>>> import numpy as np
>>> np.set_printoptions(precision=3, suppress=True, linewidth=160, legacy="1.25")
>>> mat = np.load("out10.npy")
>>> mat
array([[-0.806, -0.591],
       [-0.591,  0.806]])
>>> x = np.array([0, 1])
>>> round(float(np.linalg.det(mat)), 3)
-1.0
>>> np.abs(np.linalg.eigvals(mat))
array([1., 1.])
>>> np.sort(np.abs(np.degrees(np.angle(np.linalg.eigvals(mat)))))
array([  0., 180.])
>>> np.linalg.inv(mat)
array([[-0.806, -0.591],
       [-0.591,  0.806]])
>>> np.round(mat.T @ (mat @ x), 3) + 0
array([0., 1.])
>>> r0 = np.array([9, 2])
>>> M2 = mat + np.outer(r0, np.eye(2)[0])
>>> np.linalg.matrix_rank(np.linalg.inv(M2) - np.linalg.inv(mat), tol=1e-8)
1
>>> round(float(np.linalg.det(M2) / np.linalg.det(mat)), 3), np.round(1 + np.linalg.solve(mat, r0)[0], 3)
(-7.44, -7.44)
>>> M2
array([[ 8.194, -0.591],
       [ 1.409,  0.806]])
>>> arr = np.load("test0.npy")
>>> arr
array([[  1,  -4,  16, -64],
       [  1,  -3,   9, -27],
       [  1,  -2,   4,  -8],
       [  1,  -1,   1,  -1],
       [  1,   0,   0,   0],
       [  1,   1,   1,   1]])
>>> M2 = np.c_[arr[:, :2] @ np.array([[3, 2], [2, 8]]), np.array([1, 3, 1, 3, 0, 3])]
>>> M2
array([[ -5, -30,   1],
       [ -3, -22,   3],
       [ -1, -14,   1],
       [  1,  -6,   3],
       [  3,   2,   0],
       [  5,  10,   3]])
>>> np.round(np.linalg.lstsq(arr, M2[:, 0])[0], 3) + 0
array([3., 2., 0., 0.])
>>> np.linalg.matrix_rank(np.c_[arr, M2])
5
>>> np.abs(np.linalg.svd(arr)[2][-1])
array([0.738, 0.334, 0.575, 0.114])
>>> np.linalg.cond(arr) > 100
False
>>> np.argsort(-np.linalg.norm(arr, axis=0).round(6), kind="stable")[:3]
array([3, 2, 1])
>>> np.round(np.linalg.norm(arr, 2) / np.linalg.norm(arr), 3)
0.998
>>> U, s, VT = np.linalg.svd(arr)
>>> s
array([72.558,  3.773,  1.713,  1.075])
>>> M2 = U[:, :1] @ np.diag(s[:1]) @ VT[:1]
>>> np.linalg.matrix_rank(arr, rtol=0.05)
2
>>> round(float(np.linalg.norm(arr - M2, 2)), 3), round(s[1], 3)
(3.773, 3.773)
>>> M2 = np.array([[0, 0, 1, 2], [0, 2, 0, 1], [2, 1, 1, 2], [0, 0, 2, 2]])
>>> J = M2.T @ M2
>>> J
array([[ 4,  2,  2,  4],
       [ 2,  5,  1,  4],
       [ 2,  1,  6,  8],
       [ 4,  4,  8, 13]])
>>> # equal to its transpose
>>> Q, V = np.linalg.qr(J[:, :3])[0], np.linalg.qr(J[:, 3:])[0]
>>> s = np.linalg.svd(Q.T @ V, compute_uv=False)
>>> np.degrees(np.arccos(s.clip(0, 1)))
array([1.71])
>>> s
array([1.])
>>> np.round(np.linalg.norm(Q @ Q.T - V @ V.T, 2), 3)
1.0
>>> X = np.load("data.npy")
>>> X
array([[ 4.194, -3.809,  1.403,  3.758,  5.028,  6.505, -5.926],
       [-0.098,  7.496,  2.531, -2.279, -1.68 , -2.214,  0.083],
       [ 3.414, -3.854,  2.322,  4.   ,  6.069,  5.289, -5.804],
       [ 5.84 , -4.99 ,  1.569,  1.679,  7.441,  4.922, -4.256],
       [ 6.301, -2.979,  0.727,  2.736,  3.753,  7.686, -5.685],
       [ 0.718,  5.214,  2.336, -1.276,  0.274, -0.893,  1.573],
       [ 3.397,  0.748,  7.345,  1.495, -4.731, -1.143,  1.384],
       [ 6.705, -2.23 ,  3.548,  4.081,  5.392,  5.141, -6.089],
       [-0.461,  5.935,  2.446,  1.588, -1.214, -0.78 ,  2.631],
       [ 2.811, -1.711,  8.821, -2.142, -3.421, -2.719,  0.768],
       [ 5.016, -4.947,  0.773,  3.564,  6.399,  4.516, -5.898],
       [ 3.15 ,  0.029,  9.152,  1.116, -2.888, -3.457,  1.179],
       [ 2.266, -0.041,  8.032,  1.572, -4.583, -1.375,  0.262],
       [ 5.656, -3.821,  3.082,  3.065,  6.143,  4.437, -3.59 ],
       [ 0.876,  7.31 ,  0.485, -0.514, -0.027, -1.764,  0.342],
       [ 0.076,  6.801,  1.931, -0.586, -0.961, -2.491,  1.723],
       [ 4.434, -3.6  ,  1.794,  4.635,  4.622,  4.58 , -5.897],
       [ 3.674, -2.219,  2.941,  5.747,  5.887,  6.784, -5.199],
       [ 5.231, -1.125,  9.609,  0.957, -4.165, -3.528,  2.902],
       [ 4.419, -3.526,  1.953,  3.233,  6.275,  5.821, -5.531],
       [ 5.84 , -3.262,  2.295,  3.883,  5.907,  6.548, -5.809]])
>>> C = X[[1, 13]].astype(float)
>>> for _ in range(5):
...     labels = np.linalg.norm(X[:, None] - C, axis=-1).argmin(axis=1)
...     C = np.array([X[labels == j].mean(axis=0) for j in range(2)])
... 
>>> labels
array([1, 0, 1, 1, 1, 0, 0, 1, 0, 0, 1, 0, 0, 1, 0, 0, 1, 1, 0, 1, 1])
>>> np.bincount(labels)
array([10, 11])
